$ python3 -q
>>> import numpy as np
>>> np.set_printoptions(suppress=True, linewidth=120)
>>> E = np.array([[3.0, 0.0], [0.0, 3.0]])
>>> vec = np.ones(2)
>>> for _ in range(5):
...     vec = E @ vec
...     vec /= np.linalg.norm(vec)
...     print(round(vec @ E @ vec, 2))
... 
3.0
3.0
3.0
3.0
3.0
>>> round(float(np.linalg.eigvalsh(E)[-1]), 2)
3.0
>>> vec.round(2)
array([0.71, 0.71])
>>> q = E.astype(float).copy()
>>> for j in range(2):
...     q[:, j] -= q[:, :j] @ (q[:, :j].T @ q[:, j])
...     q[:, j] /= np.linalg.norm(q[:, j])
... 
>>> q.T @ q
array([[1., 0.],
       [0., 1.]])
>>> q.T @ E
array([[3., 0.],
       [0., 3.]])
>>> arr = np.load("block17.npy")
>>> arr
array([[1.  , 0.7 , 0.49, 0.34],
       [0.7 , 1.  , 0.7 , 0.49],
       [0.49, 0.7 , 1.  , 0.7 ],
       [0.34, 0.49, 0.7 , 1.  ]])
>>> # equal to its transpose
>>> L = np.linalg.cholesky(arr)
>>> L.round(2)
array([[1.  , 0.  , 0.  , 0.  ],
       [0.7 , 0.71, 0.  , 0.  ],
       [0.49, 0.5 , 0.71, 0.  ],
       [0.34, 0.35, 0.5 , 0.71]])
>>> np.round(np.diag(L) ** 2, 2)
array([1.  , 0.51, 0.51, 0.51])
>>> np.round(L @ L.T, 2)
array([[1.  , 0.7 , 0.49, 0.34],
       [0.7 , 1.  , 0.7 , 0.49],
       [0.49, 0.7 , 1.  , 0.7 ],
       [0.34, 0.49, 0.7 , 1.  ]])
>>> M = np.loadtxt("arr.csv", delimiter=",")
>>> M.round(2)
array([[-0.18, -0.81, -0.56],
       [-0.81,  0.45, -0.38],
       [-0.56, -0.38,  0.73]])
>>> # columns are unit length and at right angles
>>> q, R = np.linalg.qr(M)
>>> q.round(2)
array([[-0.18,  0.81, -0.56],
       [-0.81, -0.45, -0.38],
       [-0.56,  0.38,  0.73]])
>>> round(np.trace(q @ q.T), 2)
np.float64(3.0)
>>> round(abs(R[0, 0]), 2), np.round(np.linalg.norm(M[:, 0]), 2)
(np.float64(1.0), np.float64(1.0))
>>> np.round(np.abs(np.diag(R)), 2)
array([1., 1., 1.])
>>> K = np.loadtxt("x.csv", delimiter=",")
>>> K.round(2)
array([[ 0.19, -0.11,  0.37, -0.04],
       [-0.11,  0.82,  0.04,  0.36],
       [ 0.37,  0.04,  0.83,  0.04],
       [-0.04,  0.36,  0.04,  0.16]])
>>> # looks like rank 2
>>> round(float(np.linalg.det(K[::-1])), 2)
0.0
>>> np.round(np.kron(np.eye(2, dtype=int), K), 2)
array([[ 0.19, -0.11,  0.37, -0.04,  0.  , -0.  ,  0.  , -0.  ],
       [-0.11,  0.82,  0.04,  0.36, -0.  ,  0.  ,  0.  ,  0.  ],
       [ 0.37,  0.04,  0.83,  0.04,  0.  ,  0.  ,  0.  ,  0.  ],
       [-0.04,  0.36,  0.04,  0.16, -0.  ,  0.  ,  0.  ,  0.  ],
       [ 0.  , -0.  ,  0.  , -0.  ,  0.19, -0.11,  0.37, -0.04],
       [-0.  ,  0.  ,  0.  ,  0.  , -0.11,  0.82,  0.04,  0.36],
       [ 0.  ,  0.  ,  0.  ,  0.  ,  0.37,  0.04,  0.83,  0.04],
       [-0.  ,  0.  ,  0.  ,  0.  , -0.04,  0.36,  0.04,  0.16]])
>>> round(float(np.linalg.det(K.T)), 2)
0.0
>>> round(np.linalg.eigvals(K).sum().real, 2)
np.float64(2.0)
>>> round(np.einsum("ij,ji->", K, K), 2)
np.float64(2.0)
>>> th = np.radians(180)
>>> R = np.eye(4)
>>> R[3, 3] = R[2, 2] = np.cos(th)
>>> R[3, 2], R[2, 3] = -np.sin(th), np.sin(th)
>>> R.round(2) + 0
array([[ 1.,  0.,  0.,  0.],
       [ 0.,  1.,  0.,  0.],
       [ 0.,  0., -1.,  0.],
       [ 0.,  0.,  0., -1.]])
>>> M2 = K @ R.T
>>> M2.round(2)
array([[ 0.19, -0.11, -0.37,  0.04],
       [-0.11,  0.82, -0.04, -0.36],
       [ 0.37,  0.04, -0.83, -0.04],
       [-0.04,  0.36, -0.04, -0.16]])
>>> np.allclose(K @ K.T, M2 @ M2.T)
True
>>> np.round(np.abs(M2 - K).max(axis=0), 2)
array([0.  , 0.  , 1.66, 0.72])
>>> vec = np.array([-2, 0, 3, -1])
>>> a = np.maximum(M2 @ vec, 0)
>>> np.round(np.maximum(M2 @ vec, 0) - np.maximum(-M2 @ vec, 0), 2)
array([-1.52,  0.47, -3.19,  0.1 ])
>>> np.round(np.tanh(M2 @ vec), 2)
array([-0.91,  0.44, -1.  ,  0.1 ])
>>> F = np.load("m.npy")
>>> F
array([[-2,  6,  1,  3],
       [ 3,  5,  6,  7],
       [-2,  6,  1,  3]])
>>> # null space of dimension 2
>>> np.linalg.cond(F) > 100
np.True_
>>> [round(float(x), 2) for x in np.linalg.svd(F, compute_uv=False)[:3]]
[13.5, 6.06, 0.0]
>>> np.round(np.linalg.norm(F, 2) / np.linalg.norm(F), 2)
np.float64(0.91)
>>> rank = np.linalg.matrix_rank(F)
>>> rank
np.int64(2)
>>> null = np.linalg.svd(F)[2][rank:].T
>>> np.linalg.matrix_rank(F.T @ F), np.linalg.matrix_rank(F @ F.T)
(np.int64(2), np.int64(2))
>>> [int(np.linalg.matrix_rank(F[:, :j + 1])) for j in range(4)]
[1, 2, 2, 2]
>>> np.round(F @ null, 2) + 0
array([[0., 0.],
       [0., 0.],
       [0., 0.]])
>>> [int(np.linalg.matrix_rank(F[:i])) for i in range(1, len(F) + 1)]
[1, 2, 2]
>>> np.allclose(F @ null, 0)
True
>>> J = np.load("out13.npy")
>>> J
array([[0, 0, 0, 3],
       [0, 0, 4, 0],
       [2, 0, 0, 0],
       [0, 6, 0, 0]])
>>> W1 = np.array([[1, -1, 1], [-1, 2, -2], [0, -1, 1], [1, 1, 2]])
>>> coef = np.array([0, 1, 1])
>>> hid = np.maximum(J @ W1 + coef, 0)
>>> hid
array([[ 3,  4,  7],
       [ 0,  0,  5],
       [ 2,  0,  3],
       [ 0, 13,  0]])
>>> (hid > 0).astype(int)
array([[1, 1, 1],
       [0, 0, 1],
       [1, 0, 1],
       [0, 1, 0]])
>>> C = np.array([[-3, 7], [6, 8], [4, 7]])
>>> (hid @ C).round(6).argmax(axis=1)
array([1, 1, 1, 1])
>>> data = np.load("sample17.npy")
>>> data
array([[ -7.61,  -3.86,   3.61],
       [ -6.46,  -4.81,   1.8 ],
       [-11.74,  -9.25,   5.74],
       [ -7.28,  -7.04,   1.64],
       [ -6.15,  -0.03,   3.83],
       [  9.5 ,  13.5 ,  -7.66],
       [ -5.94,  -4.18,   1.51],
       [ -2.54,   0.84,   0.04],
       [ -3.53,   1.61,   1.59],
       [ -2.12,  -0.96,  -1.34],
       [ -1.2 ,  -2.78,  -3.32],
       [ -4.24,  -0.65,   1.29],
       [ -3.74,  -2.28,  -0.12],
       [ -1.87,   0.63,  -0.83],
       [ -6.06,  -9.87,  -1.2 ],
       [ -1.97,   2.61,   0.27],
       [ -7.69,  -8.08,   1.6 ],
       [ -6.26,  -4.6 ,   1.67],
       [ -1.3 ,  -2.06,  -2.84],
       [ -8.73,  -6.38,   3.66],
       [ -4.88,  -7.85,  -1.56]])
>>> round(float(np.linalg.norm(data) ** 2 / np.linalg.norm(data, 2) ** 2), 2)
1.13
>>> np.round(np.linalg.norm(data, 1), 2), round(np.linalg.norm(data, np.inf), 2)
(np.float64(110.81), np.float64(30.66))
>>> round(np.linalg.norm(data[5], 1), 2), np.round(np.linalg.norm(data[5], np.inf), 2)
(np.float64(30.66), np.float64(13.5))
>>> round(np.linalg.norm(data[5] - data[2]), 2)
np.float64(33.89)
>>> np.round(np.linalg.norm(data, 2), 2)
np.float64(37.83)
>>> left, sv, Vh = np.linalg.svd(data, full_matrices=False)
>>> np.round(np.abs(Vh[0]), 2)
array([0.71, 0.66, 0.25])
>>> np.abs(left[:, 0]).round(6).argmax()
np.int64(5)
>>> np.round(sv / sv[0], 2)
array([1. , 0.3, 0.2])
>>> np.round(np.cumsum(sv ** 2) / np.sum(sv ** 2), 2)
array([0.88, 0.96, 1.  ])
>>> left.shape, sv.shape, Vh.shape
((21, 3), (3,), (3, 3))
>>> round(float(np.sqrt((sv ** 2).sum())), 2), np.round(np.linalg.norm(data), 2)
(40.24, np.float64(40.24))
>>> feats = np.load("run16.npy")
>>> feats
array([[ 0,  0,  2],
       [-2, -1,  1],
       [-1,  0,  0]])
>>> hat = np.triu(np.array([[3, 0, -3], [1, 3, 2], [0, 1, -1]]), 1) + np.eye(3)
>>> M2 = hat @ feats @ np.linalg.inv(hat)
>>> round(np.linalg.det(M2), 2)
np.float64(-2.0)
>>> np.linalg.matrix_rank(M2)
np.int64(3)
>>> np.trace(M2), np.trace(feats)
(np.float64(-1.0), np.int64(-1))
>>> rng = np.random.default_rng(97564)
>>> z = rng.permutation(3)
>>> z
array([2, 0, 1])
>>> M2 = feats[z][:, z]
>>> np.allclose(M2, feats)
False
>>> np.round(np.sort(np.abs(np.linalg.eigvals(M2))), 2)
array([1.  , 1.41, 1.41])
>>> round(np.linalg.det(M2), 2), np.round(np.linalg.det(feats[z]), 2)
(np.float64(-2.0), np.float64(-2.0))
>>> M2
array([[ 0, -1,  0],
       [ 2,  0,  0],
       [ 1, -2, -1]])
>>> vec = np.array([-1, -2, -3])
>>> rhs = feats @ vec
>>> coef, lr = np.zeros(3), 1 / np.linalg.norm(feats, 2) ** 2
>>> for i in range(200):
...     coef -= lr * feats.T @ (feats @ coef - rhs)
...     if i % 50 == 0: print(i, round(np.linalg.norm(feats @ coef - rhs), 2))
... 
0 3.54
50 0.22
100 0.07
150 0.02
>>> round(np.linalg.cond(feats), 2)
np.float64(6.82)
>>> np.round(np.poly(J), 2) + 0
array([   1.,    0.,    0.,    0., -144.])
>>> np.round(np.linalg.eigvals(J), 2)
array([-3.46+0.j  ,  0.  +3.46j,  0.  -3.46j,  3.46+0.j  ])
>>> q, R = np.linalg.qr(feats)
>>> np.round(abs(R[0, 0]), 2), round(float(np.linalg.norm(feats[:, 0])), 2)
(np.float64(2.24), 2.24)
>>> np.round(q @ R, 2) + 0
array([[ 0.,  0.,  2.],
       [-2., -1.,  1.],
       [-1.,  0.,  0.]])
>>> np.round(np.trace(q @ q.T), 2)
np.float64(3.0)
